In [1]: import numpy as np

In [2]: from numpy import linalg as LA

In [3]: np.set_printoptions(precision=3, suppress=True, linewidth=140, legacy="1.25")

In [4]: def rnd(a):
   ...:     return np.round(a, 3) + 0
   ...: 

In [5]: m1 = np.load("run3.npy")

In [6]: print(m1)
[[-0.1    0.5   -0.2   -1.7   -0.1   -2.3  ]
 [-0.2   -1.3   -0.7    0.3    0.2   -0.8  ]
 [-0.218 -1.291 -0.693  0.318  0.226 -0.759]
 [-1.5    0.3    2.3   -3.9   -0.5   -0.2  ]]

In [7]: print(rnd(LA.norm(m1, 2) / LA.norm(m1)))
0.84

In [8]: print([round(float(x), 3) for x in LA.svd(m1, compute_uv=False)[:3]])
[5.145, 2.827, 1.753]

In [9]: U, sig, VT = LA.svd(m1)

In [10]: print(np.argmax(sig[:-1] / (sig[1:] + 1e-6)) + 1)
3

In [11]: M2 = U[:, :3] @ np.diag(sig[:3]) @ VT[:3]

In [12]: print(LA.matrix_rank(m1, rtol=0.05))
3

In [13]: print(rnd(LA.norm(m1 - M2, 2)), rnd(sig[3]))
0.024 0.024

In [14]: print(rnd(LA.norm(m1 - M2) / LA.norm(m1)))
0.004

In [15]: w1 = np.array([[2, -1, -2, 2],
    ...:     [2, -2, 0, -1],
    ...:     [2, 1, -1, 0],
    ...:     [-2, -2, 0, 1],
    ...:     [2, -1, -1, 0],
    ...:     [-2, 2, 1, -2]])

In [16]: c = np.array([-7, 1, 1, -1])

In [17]: H = np.maximum(m1 @ w1 + c, 0)

In [18]: print((H > 0).mean(axis=0))
[0.5  0.75 0.75 0.75]

In [19]: print((H > 0).astype(int))
[[1 0 0 1]
 [0 1 1 1]
 [0 1 1 1]
 [1 1 1 0]]

In [20]: Z = np.array([[-2, 1, 3], [1, 3, -3], [-1, -1, -2], [2, 1, 0]])

In [21]: print(rnd(H @ Z))
[[  0.      2.4     3.6  ]
 [  3.2     2.8    -4.3  ]
 [  2.965   2.728  -4.469]
 [  5.3    36.7   -33.1  ]]

In [22]: print((H @ Z).round(6).argmax(axis=1))
[2 0 0 1]

In [23]: print(w1 @ Z)
[[  1   3  13]
 [ -8  -5  12]
 [ -2   6   5]
 [  4  -7   0]
 [ -4   0  11]
 [  1   1 -14]]

In [24]: x = np.array([-1, 2, -3, -4, -5, 4])

In [25]: print(LA.norm(m1 @ x) <= LA.norm(m1, 2) * LA.norm(x) + 1e-9)
True

In [26]: print(rnd(m1 @ (2 * x)))
[ -0.4   -11.4   -11.446  25.   ]

In [27]: print((m1 @ x).argmax())
3

In [28]: print(rnd(np.einsum("ij,j->i", m1, x)))
[-0.2   -5.7   -5.723 12.5  ]

In [29]: print(np.sign((m1 @ x).round(6)))
[-1. -1. -1.  1.]

In [30]: print(rnd(m1 @ x))
[-0.2   -5.7   -5.723 12.5  ]

In [31]: print(m1 @ np.eye(6)[5])
[-2.3   -0.8   -0.759 -0.2  ]

In [32]: M = np.loadtxt("dump.csv", delimiter=",")

In [33]: print(M)
[[ 11.615   5.632  12.554  -9.418  17.898   2.199]
 [ 16.021   6.486  19.955   2.94   21.175  -7.512]
 [  0.382   5.874   5.661   4.914   3.133 -13.258]
 [-11.619   5.905  -6.09    2.573  -9.964 -13.99 ]
 [-12.266  -6.204 -17.986  -8.114 -16.56   11.773]]

In [34]: print(LA.matrix_rank(M, rtol=0.1))
3

In [35]: print(LA.cond(M) > 100)
True

In [36]: W0 = np.load("case6.npy")

In [37]: print(W0)
[[ 3  0  0  0]
 [ 6  2  0  0]
 [ 2  1  2  0]
 [ 0  5 -1  5]]

In [38]: # triangular: eigenvalues sit on the diagonal

In [39]: r0 = np.array([2, 0, -2, 0])

In [40]: M2 = W0 + np.outer(r0, np.eye(4)[0])

In [41]: print(LA.matrix_rank(LA.inv(M2) - LA.inv(W0), tol=1e-8))
1

In [42]: print(LA.matrix_rank(M2 - W0))
1

In [43]: w, evecs = LA.eig(W0)

In [44]: print(W0 @ evecs[:, 0] - w[0] * evecs[:, 0])
[0. 0. 0. 0.]

In [45]: print(rnd(np.sort(LA.eigvals(LA.inv(W0)))))
[0.2  +0.j 0.333+0.j 0.5  +0.j 0.5  +0.j]

In [46]: w1 = np.array([[1, 3, 2],
    ...:     [-3, -2, 1],
    ...:     [-3, 0, 2],
    ...:     [3, 1, -2],
    ...:     [1, -3, -2],
    ...:     [3, 0, 3]])

In [47]: c = np.array([3, 0, 2])

In [48]: H = np.maximum(M @ w1 + c, 0)

In [49]: print(rnd(H))
[[ 0.     0.    45.607]
 [ 0.     0.     9.672]
 [ 0.     0.     0.   ]
 [ 0.     0.     0.   ]
 [57.721 17.176 19.959]]

In [50]: print((H > 0).mean(axis=0))
[0.2 0.2 0.6]

In [51]: Z = np.array([[1, 1, 1], [-1, -3, 2], [4, 2, -3]])

In [52]: print(w1 @ Z)
[[  6  -4   1]
 [  3   5 -10]
 [  5   1  -9]
 [ -6  -4  11]
 [ -4   6   1]
 [ 15   9  -6]]

In [53]: X = np.loadtxt("w.csv", delimiter=",")

In [54]: print(rnd(X))
[[ 0.655 -0.345 -0.207  0.069 -0.345  0.345  0.207 -0.345  0.069]
 [-0.345  0.655 -0.207  0.069 -0.345  0.345  0.207 -0.345  0.069]
 [-0.207 -0.207  0.876  0.041 -0.207  0.207  0.124 -0.207  0.041]
 [ 0.069  0.069  0.041  0.986  0.069 -0.069 -0.041  0.069 -0.014]
 [-0.345 -0.345 -0.207  0.069  0.655  0.345  0.207 -0.345  0.069]
 [ 0.345  0.345  0.207 -0.069  0.345  0.655 -0.207  0.345 -0.069]
 [ 0.207  0.207  0.124 -0.041  0.207 -0.207  0.876  0.207 -0.041]
 [-0.345 -0.345 -0.207  0.069 -0.345  0.345  0.207  0.655  0.069]
 [ 0.069  0.069  0.041 -0.014  0.069 -0.069 -0.041  0.069  0.986]]

In [55]: # symmetric

In [56]: blk = np.stack([X, 5 * X, X[::-1]])

In [57]: print((blk @ X.T).shape)
(3, 9, 9)

In [58]: print(rnd(LA.norm(blk, axis=(1, 2))))
[ 3. 15.  3.]
